$ python3 -q
>>> import numpy as np
>>> from numpy import linalg as LA
>>> np.set_printoptions(precision=2, suppress=True, linewidth=120)
>>> feats = np.load("dump.npy")
>>> print(feats)
[[  2  -3  -3]
 [ -1  -1  -1]
 [  1   4  -2]
 [  1   0  -7]
 [ -2  -1  -2]
 [  3   0   0]
 [  8   5  -5]
 [  9   8 -10]
 [ 11   8 -13]
 [ 14   6 -16]
 [ 11   8 -16]
 [ 16  12 -15]
 [ 21  14 -12]
 [ 26  13  -8]]
>>> dist = LA.norm(feats[:, None] - feats[None], axis=-1)
>>> print(dist.mean(axis=1).argmax())
13
>>> print((dist + 1e9 * np.eye(14)).round(6).argmin(axis=1))
[ 1  4  5  0  1  1  7  8 10 10  8 12 11 12]
>>> print(dist[:5, :5])
[[0.   4.12 7.14 5.1  4.58]
 [4.12 0.   5.48 6.4  1.41]
 [7.14 5.48 0.   6.4  5.83]
 [5.1  6.4  6.4  0.   5.92]
 [4.58 1.41 5.83 5.92 0.  ]]
>>> print(LA.matrix_rank(dist ** 2))
5
>>> print(dist[0].round(6).argsort(kind="stable")[:4])
[0 1 5 4]
>>> print(np.unravel_index(np.abs(feats).argmax(), feats.shape))
(np.int64(13), np.int64(0))
>>> print(np.count_nonzero(feats))
39
>>> print(feats.sum(axis=1))
[-4 -3  3 -6 -5  3  8  7  6  4  3 13 23 31]
>>> print(np.round(LA.norm(feats), 2))
63.8
>>> C = feats[[6, 5]].astype(float)
>>> for _ in range(3):
...     idx = LA.norm(feats[:, None] - C, axis=-1).argmin(axis=1)
...     C = np.array([feats[idx == j].mean(axis=0) for j in range(2)])
... 
>>> print(idx)
[1 1 1 1 1 1 1 0 0 0 0 0 0 0]
>>> print(np.abs(C[1] - C[0]).argmax())
0
>>> O, _ = LA.qr(np.array([[-0.1, -1.7, 1.3], [0.2, -0.2, -0.3], [-1.3, 0.0, 1.2]]))
>>> A = O[:, :3]
>>> print(A)
[[-0.08 -0.99 -0.12]
 [ 0.15 -0.13  0.98]
 [-0.99  0.06  0.16]]
>>> # orthonormal columns
>>> vec = np.array([-1, 2, 0])
>>> print(LA.inv(A))
[[-0.08  0.15 -0.99]
 [-0.99 -0.13  0.06]
 [-0.12  0.98  0.16]]
>>> print(np.abs(LA.eigvals(A)))
[1. 1. 1.]
>>> print(3 - LA.matrix_rank(A - np.eye(3), tol=1e-8))
1
>>> print(np.sort(np.abs(np.degrees(np.angle(LA.eigvals(A))))))
[  0.  121.4 121.4]
>>> ang = np.deg2rad(30)
>>> mat = np.eye(4)
>>> mat[np.ix_([2, 1], [2, 1])] = [[np.cos(ang), -np.sin(ang)], [np.sin(ang), np.cos(ang)]]
>>> print(mat)
[[ 1.    0.    0.    0.  ]
 [ 0.    0.87  0.5   0.  ]
 [ 0.   -0.5   0.87  0.  ]
 [ 0.    0.    0.    1.  ]]
>>> # 3 groups of indices that never mix
>>> vec = np.array([-1, -2, -2, 2])
>>> print([p for p in range(1, 25) if np.allclose(LA.matrix_power(mat, p), np.eye(4))])
[12, 24]
>>> print(np.sort(np.abs(np.degrees(np.angle(LA.eigvals(mat))))))
[ 0.  0. 30. 30.]
>>> print(round(float(LA.norm(vec)), 2), np.round(LA.norm(mat @ vec), 2))
3.61 3.61
>>> K = np.load("mat.npy")
>>> print(K)
[[ -9.     3.69 -14.32]
 [ -8.92   3.66 -14.18]
 [ -8.61   3.56 -13.66]
 [ -4.66   2.17  -7.15]
 [ -4.02   1.91  -6.13]
 [ -3.52   1.7   -5.35]
 [ -3.41   1.65  -5.17]
 [ -2.99   1.47  -4.51]
 [ -2.69   1.33  -4.06]
 [ -2.51   1.25  -3.78]
 [ -2.25   1.12  -3.37]
 [ -0.47   0.16  -0.77]
 [ -0.27   0.07  -0.48]
 [  0.19   0.03   0.42]
 [  0.49   0.18   1.16]
 [  1.01   0.47   2.5 ]
 [  1.12   0.53   2.77]
 [  1.44   0.71   3.59]
 [  1.93   0.97   4.83]
 [  3.75   1.8    9.29]
 [  4.76   2.21  11.73]
 [  6.36   2.8   15.53]]
>>> # looks like rank 2
>>> dist = LA.norm(K[:, None] - K[None], axis=-1)
>>> print(np.unravel_index(dist.round(6).argmax(), dist.shape))
(np.int64(0), np.int64(21))
>>> print(dist[9].round(6).argsort(kind="stable")[:4])
[ 9  8 10  7]
>>> print(LA.matrix_rank(dist ** 2))
4
>>> print((dist + 1e9 * np.eye(22)).round(6).argmin(axis=1))
[ 1  0  1  4  5  6  5  8  9  8  9 12 11 14 13 16 15 16 17 20 19 20]
>>> print(dist[:5, :5])
[[0.   0.16 0.77 8.52 9.74]
 [0.16 0.   0.61 8.36 9.58]
 [0.77 0.61 0.   7.74 8.97]
 [8.52 8.36 7.74 0.   1.23]
 [9.74 9.58 8.97 1.23 0.  ]]
>>> print(dist.mean(axis=1).argmax())
21
>>> print(np.allclose(K[:-1].T @ LA.lstsq(K[:-1].T, K[-1])[0], K[-1]))
True
>>> print(np.unique(K.round(6), axis=0).shape)
(22, 3)
>>> print(round(float(np.trace(LA.pinv(K) @ K)), 2))
2.0
>>> J = np.loadtxt("block12.csv", delimiter=",")
>>> print(J)
[[-3. -1.  0.  0.]
 [-3. -3.  0.  0.]
 [ 0.  0. -3. -1.]
 [ 0.  0. -3. -3.]]
>>> # 2 blocks once reordered
>>> rng = np.random.default_rng(66)
>>> idx = rng.permutation(4)
>>> print(idx)
[1 0 3 2]
>>> A2 = J[idx][:, idx]
>>> print(A2)
[[-3. -3.  0.  0.]
 [-1. -3.  0.  0.]
 [ 0.  0. -3. -3.]
 [ 0.  0. -1. -3.]]
>>> print(np.trace(A2))
-12.0
>>> print(np.round(LA.det(A2), 2), round(float(LA.det(J[idx])), 2))
36.0 36.0
>>> print(np.allclose(A2 @ A2.T, A2.T @ A2))
False
>>> print(np.sort(np.abs(LA.eigvals(A2))))
[1.27 1.27 4.73 4.73]
>>> print(np.round(LA.det(A2), 2))
36.0
>>> W0 = np.array([[2, 1, 0, 0, 0, 0],
...     [0, -1, 0, 0, 0, 0],
...     [-1, -1, 0, 0, 0, 0],
...     [0, 0, 2, 1, 0, 0],
...     [0, 0, 0, -1, 0, 0],
...     [0, 0, -1, -1, 0, 0],
...     [0, 0, 0, 0, 2, 1],
...     [0, 0, 0, 0, 0, -1],
...     [0, 0, 0, 0, -1, -1]])
>>> print(W0)
[[ 2  1  0  0  0  0]
 [ 0 -1  0  0  0  0]
 [-1 -1  0  0  0  0]
 [ 0  0  2  1  0  0]
 [ 0  0  0 -1  0  0]
 [ 0  0 -1 -1  0  0]
 [ 0  0  0  0  2  1]
 [ 0  0  0  0  0 -1]
 [ 0  0  0  0 -1 -1]]
>>> r0 = np.array([3, 0, 5])
>>> print(np.convolve(W0[1], r0))
[ 0 -3  0 -5  0  0  0  0]
>>> print(np.cross(W0[1, :3], W0[4, :3]))
[0 0 0]
>>> A2 = W0 + rng.integers(-2, 3, (9, 3)) @ rng.integers(-2, 3, (3, 6))
>>> print(A2)
[[-1  7 -6  5  3 -1]
 [-2  3 -6  2  4  0]
 [-1  5 -3  8  0 -4]
 [-2  0  0 -1  2  2]
 [-2  4 -6  1  4  0]
 [-1  2 -1  2 -1 -1]
 [ 6  0  0  2  2 -3]
 [-2  0  1  0 -1  0]
 [-3  8 -5  9  0 -4]]
>>> print(np.round(LA.svd(A2 - W0, compute_uv=False), 2) + 0)
[22.81 10.82  6.59  0.    0.    0.  ]
>>> print(A2 - W0)
[[-3  6 -6  5  3 -1]
 [-2  4 -6  2  4  0]
 [ 0  6 -3  8  0 -4]
 [-2  0 -2 -2  2  2]
 [-2  4 -6  2  4  0]
 [-1  2  0  3 -1 -1]
 [ 6  0  0  2  0 -4]
 [-2  0  1  0 -1  1]
 [-3  8 -5  9  1 -3]]
>>> ang = rng.uniform(0, 2 * np.pi, 22)
>>> O, _ = LA.qr(np.array([[-1.2, -0.1], [0.4, 1.3], [-0.1, 0.4]]))
>>> F = 3 * np.c_[np.cos(ang), np.sin(ang)] @ O.T
>>> print(F)
[[ 2.12  1.87  1.01]
 [ 0.82  2.7   1.03]
 [-1.19 -2.55 -1.05]
 [ 2.53 -1.61 -0.04]
 [ 0.7   2.73  1.02]
 [-2.59  1.51 -0.01]
 [-0.69  2.82  0.78]
 [-0.74  2.81  0.76]
 [ 2.4   1.53  0.95]
 [ 2.79 -1.08  0.18]
 [ 1.07  2.6   1.04]
 [-1.43  2.58  0.56]
 [-1.27  2.65  0.61]
 [ 2.82 -1.01  0.21]
 [-1.7  -2.24 -1.05]
 [-2.89  0.75 -0.31]
 [-1.    2.74  0.69]
 [-2.63  1.45 -0.04]
 [ 0.76 -2.8  -0.76]
 [-2.62 -1.17 -0.88]
 [ 2.16  1.82  1.  ]
 [-2.67 -1.07 -0.85]]
>>> left, sigma, Vh = LA.svd(F)
>>> evecs = Vh[:(sigma > 1e-8).sum()]
>>> vec = F[17] + 5 * F[11] + rng.integers(2) * np.eye(3)[1]
>>> print(vec)
[-9.79 15.33  2.75]
>>> print(evecs.T @ evecs)
[[ 0.97 -0.05  0.17]
 [-0.05  0.91  0.28]
 [ 0.17  0.28  0.12]]
>>> print(np.diag(evecs.T @ evecs))
[0.97 0.91 0.12]
>>> print(LA.matrix_rank(np.vstack([F, vec])))
3
>>> r0 = np.array([3, -1, -3])
>>> A2 = A + np.outer(r0, np.eye(3)[0])
>>> print(round(LA.det(A2) / LA.det(A), 2), round(1 + LA.solve(A, r0)[0], 2))
3.58 3.58
>>> print(LA.matrix_rank(LA.inv(A2) - LA.inv(A), tol=1e-8))
1
>>> ang = rng.uniform(0, 2 * np.pi, 16)
>>> O, _ = LA.qr(np.array([[0.3, -0.4], [0.1, 0.0], [1.4, 0.1]]))
>>> X = 10 * np.c_[np.cos(ang), np.sin(ang)] @ O.T
>>> print(X)
[[ 8.45 -0.22 -5.35]
 [ 1.49 -0.64 -9.87]
 [ 7.12 -0.35 -7.01]
 [-9.92 -0.08  1.25]
 [ 5.68  0.65  8.21]
 [ 8.04  0.54  5.92]
 [-7.94 -0.54 -6.05]
 [-1.55  0.64  9.86]
 [-1.15 -0.69 -9.91]
 [-3.69 -0.69 -9.27]
 [-9.07  0.13  4.22]
 [ 8.7  -0.19 -4.93]
 [ 6.43 -0.41 -7.65]
 [ 7.9  -0.28 -6.12]
 [-2.97  0.6   9.53]
 [-3.65  0.57  9.29]]
>>> cen = X - X.mean(axis=0)
>>> evecs = LA.svd(cen)[2][:2]
>>> A2 = cen - cen @ evecs.T @ evecs
>>> print(round(LA.norm(A2) / LA.norm(cen), 2))
0.0
>>> print(np.round(np.cov(cen @ evecs.T, rowvar=False), 2) + 0)
[[66.1   0.  ]
 [ 0.   38.43]]
>>> print(np.round(A2.std(axis=0), 2) + 0)
[0. 0. 0.]
>>> print(np.round(np.diag(evecs.T @ evecs), 2) + 0)
[1. 0. 1.]
>>> left, sigma, Vh = LA.svd(X)
>>> print(sigma.round(2) + 0)
[31.98 24.03  0.  ]
>>> A2 = left[:, :2] @ np.diag(sigma[:2]) @ Vh[:2]
>>> print(np.round(LA.norm(X - A2, 2), 2), round(sigma[2], 2))
0.0 0.0
>>> print(LA.matrix_rank(X, rtol=0.05))
2
>>> print(LA.matrix_rank(A2))
2
>>> print(np.round(np.abs(X - A2).max(), 2))
0.0
>>> G = np.cov(X, rowvar=False)
>>> print(np.argwhere(np.triu(np.abs(np.corrcoef(X.T)) > 0.8, 1)))
[[1 2]]
>>> print(np.round(LA.eigvalsh(G)[::-1], 2) + 0)
[66.1  38.43  0.  ]
>>> print(np.corrcoef(X.T))
[[ 1.   -0.01 -0.23]
 [-0.01  1.    0.98]
 [-0.23  0.98  1.  ]]
>>> print(round(float(np.corrcoef(X[:, 2], X[:, 0])[0, 1]), 2))
-0.23
>>> print(X.std(axis=0))
[6.48 0.49 7.47]
>>> print(G.shape)
(3, 3)
